$ ipython --no-banner

In [1]: import numpy as np

In [2]: np.set_printoptions(precision=1, suppress=True, linewidth=160, floatmode="fixed")

In [3]: def tidy(a):
   ...:     return np.round(a, 1) + 0
   ...: 

In [4]: feats = np.load("block18.npy")

In [5]: feats
Out[5]: 
array([[-10,  -6,  -3, -29],
       [ 22,   6,   5,  20],
       [  6, -38,   9,  11],
       [-13,   9,  -6, -23]])

In [6]: # looks like rank 3

In [7]: other = feats[0, 0] * feats[1:] - np.outer(feats[1:, 0], feats[0])

In [8]: other
Out[8]: 
array([[   0,   72,   16,  438],
       [   0,  416,  -72,   64],
       [   0, -168,   21, -147]])

In [9]: feats[:, 0] / feats[0, 0]
Out[9]: array([ 1.0, -2.2, -0.6,  1.3])

In [10]: np.flatnonzero(~other.round(6).any(axis=1))
Out[10]: array([], dtype=int64)

In [11]: left, sig, Vh = np.linalg.svd(feats)

In [12]: np.argmax(sig[:-1] / (sig[1:] + 1e-6)) + 1
Out[12]: np.int64(3)

In [13]: other = left[:, :3] @ np.diag(sig[:3]) @ Vh[:3]

In [14]: tidy(np.linalg.norm(feats - other) / np.linalg.norm(feats))
Out[14]: np.float64(0.0)

In [15]: tidy(np.linalg.norm(feats - other, 2)), tidy(sig[3])
Out[15]: (np.float64(0.0), np.float64(0.0))

In [16]: left, sig, Vh = np.linalg.svd(feats, full_matrices=False)

In [17]: tidy(sig)
Out[17]: array([53.1, 38.7, 10.7,  0.0])

In [18]: tidy(np.abs(Vh[0]))
Out[18]: array([0.5, 0.3, 0.2, 0.8])

In [19]: (sig > 1e-8).sum()
Out[19]: np.int64(3)

In [20]: np.allclose(left * sig @ Vh, feats)
Out[20]: True

In [21]: tidy(left.T @ feats @ Vh.T)
Out[21]: 
array([[53.1,  0.0,  0.0,  0.0],
       [ 0.0, 38.7,  0.0,  0.0],
       [ 0.0,  0.0, 10.7,  0.0],
       [ 0.0,  0.0,  0.0,  0.0]])

In [22]: tidy(np.cumsum(sig ** 2) / np.sum(sig ** 2))
Out[22]: array([0.6, 1.0, 1.0, 1.0])

In [23]: left.shape, sig.shape, Vh.shape
Out[23]: ((4, 4), (4,), (4, 4))

In [24]: m1 = np.loadtxt("mat.csv", delimiter=",")

In [25]: m1
Out[25]: 
array([[3.0, 2.0, 0.0, 0.0],
       [2.0, 1.0, 2.0, 0.0],
       [0.0, 2.0, 3.0, 2.0],
       [0.0, 0.0, 2.0, 1.0]])

In [26]: # symmetric

In [27]: q = m1.astype(float).copy()

In [28]: for j in range(4):
    ...:     q[:, j] -= q[:, :j] @ (q[:, :j].T @ q[:, j])
    ...:     q[:, j] /= np.linalg.norm(q[:, j])
    ...: 

In [29]: tidy(q)
Out[29]: 
array([[ 0.8,  0.1, -0.4,  0.4],
       [ 0.6, -0.1,  0.6, -0.6],
       [ 0.0,  1.0,  0.1, -0.1],
       [ 0.0,  0.0,  0.7,  0.7]])

In [30]: sig = 20 * 0.5 ** np.arange(3)

In [31]: rng = np.random.default_rng(2006)

In [32]: A = rng.normal(size=(17, 3)) * rng.permutation(sig)

In [33]: tidy(A)
Out[33]: 
array([[  3.6,  -9.0, -33.0],
       [  5.6,  -5.7,  32.1],
       [  8.0,  -5.0,  21.5],
       [ -1.9,  11.7,  -6.5],
       [ -1.2,  -0.8,  -8.2],
       [ 10.5,   5.5,   5.3],
       [ -0.7,  -6.7,  -3.3],
       [  9.6,   4.5,  35.0],
       [  2.6,   3.9,  16.4],
       [ -0.8,  -0.9, -29.9],
       [  1.0,   2.1,  50.3],
       [ -2.2,  -5.8,  47.6],
       [ -3.1,   0.9, -26.2],
       [ -0.6,  13.4,  -4.1],
       [  5.9,  -6.4,  -6.5],
       [  8.2,  -9.3, -10.5],
       [  1.8, -15.0,  13.7]])

In [34]: hat = A @ np.linalg.solve(A.T @ A, A.T)

In [35]: np.linalg.matrix_rank(np.eye(17) - hat)
Out[35]: np.int64(14)

In [36]: np.trace(hat)
Out[36]: np.float64(3.0)

In [37]: np.allclose(hat @ hat, hat)
Out[37]: True

In [38]: tidy(np.linalg.eigvalsh(hat))
Out[38]: array([0.0, 0.0, 0.0, 0.0, 0.0, 0.0, 0.0, 0.0, 0.0, 0.0, 0.0, 0.0, 0.0, 0.0, 1.0, 1.0, 1.0])

In [39]: other = np.c_[A[:, :1] @ np.array([[-1]]), np.array([-1, -5, 5, 4, -5, -4, -3, 0, -4, 2, 4, -4, -4, -1, 0, 0, 2])]

In [40]: tidy(other)
Out[40]: 
array([[ -3.6,  -1.0],
       [ -5.6,  -5.0],
       [ -8.0,   5.0],
       [  1.9,   4.0],
       [  1.2,  -5.0],
       [-10.5,  -4.0],
       [  0.7,  -3.0],
       [ -9.6,   0.0],
       [ -2.6,  -4.0],
       [  0.8,   2.0],
       [ -1.0,   4.0],
       [  2.2,  -4.0],
       [  3.1,  -4.0],
       [  0.6,  -1.0],
       [ -5.9,   0.0],
       [ -8.2,   0.0],
       [ -1.8,   2.0]])

In [41]: np.linalg.matrix_rank(other)
Out[41]: np.int64(2)

In [42]: tidy(np.linalg.norm(other - A @ np.linalg.lstsq(A, other)[0], axis=0))
Out[42]: array([ 0.0, 13.7])

In [43]: np.linalg.matrix_rank(np.c_[A, other])
Out[43]: np.int64(4)

In [44]: other @ other
---------------------------------------------------------------------------
ValueError                                Traceback (most recent call last)
Cell In[44], line 1
----> 1 other @ other

ValueError: matmul: Input operand 1 has a mismatch in its core dimension 0, with gufunc signature (n?,k),(k,m?)->(n?,m?) (size 17 is different from 2)

In [45]: cov = other.T @ other

In [46]: np.allclose(cov, cov.T)
Out[46]: True

In [47]: (other @ other.T).shape
Out[47]: (17, 17)
